In [1]: import numpy as np

In [2]: from numpy import linalg as LA

In [3]: np.set_printoptions(suppress=True, linewidth=160)

In [4]: rd = lambda a: np.round(a, 1) + 0

In [5]: arr = np.load("arr.npy")

In [6]: arr
Out[6]: 
array([[  1.1,   3.2,  -3.2,  -1.8,  -8.2],
       [  3.8,   3.2,  -3.4,  -1.6, -10.3],
       [  4.3,  -3.1,   4.3,   6.8,  -1.5],
       [  3.7,  -2.5,   4.5,   6.2,   0.5],
       [  6.5,  -1.1,   3.3,   7.4,   0.2],
       [  1.3,   2.4,  -2.8,  -1.2,  -9.8],
       [  5.7,  -0.2,   2.9,   6.3,   0.4],
       [  5.2,  -1.6,   5.8,   7.7,  -0.4],
       [  1. ,   3.5,  -3.8,   0. ,  -9. ],
       [  7.5,  -3. ,   3.2,   5.3,  -0.9],
       [  3.1,   5.6,  -3.2,  -0.5,  -9.9],
       [  6.5,  -1.9,   4.1,   7.2,  -1.6],
       [  3.1,   4.6,  -2. ,  -1.9, -11. ],
       [  5.7,  -3.5,   3. ,   6.3,  -0.1],
       [  6.2,  -2.2,   3.7,   6.9,  -0.7],
       [  5.4,  -2.8,   4.2,   6. ,  -0.3],
       [  1.6,   5. ,  -2.2,  -0.3,  -9.1],
       [  6.3,  -2.6,   3.9,   7.5,  -3.2],
       [  2.9,   3.6,  -3.2,  -1.9,  -8.8],
       [  5. ,  -2.5,   2.4,   7.7,  -0.2],
       [  2.1,   3.3,  -3.7,  -2.9, -10.2],
       [  6.5,  -1.8,   5.3,   6.7,  -1.1],
       [  2.8,   2.7,  -3.8,  -2.3,  -8.7],
       [  3. ,   3. ,  -1.3,  -0.7,  -7.8]])

In [7]: lab = arr[:, 0] > np.median(arr[:, 0])

In [8]: f = arr[lab].mean(axis=0) - arr[~lab].mean(axis=0)

In [9]: ((arr - arr.mean(axis=0)) @ f > 0).astype(int)
Out[9]: array([0, 0, 1, 1, 1, 0, 1, 1, 0, 1, 0, 1, 0, 1, 1, 1, 0, 1, 0, 1, 0, 1, 0, 0])

In [10]: rd(f)
Out[10]: array([ 3.4, -5.3,  6.2,  7.6,  7.7])

In [11]: lab.astype(int)
Out[11]: array([0, 0, 1, 0, 1, 0, 1, 1, 0, 1, 0, 1, 0, 1, 1, 1, 0, 1, 0, 1, 0, 1, 0, 0])

In [12]: rd((((arr - arr.mean(axis=0)) @ f > 0) == lab).mean())
Out[12]: np.float64(1.0)
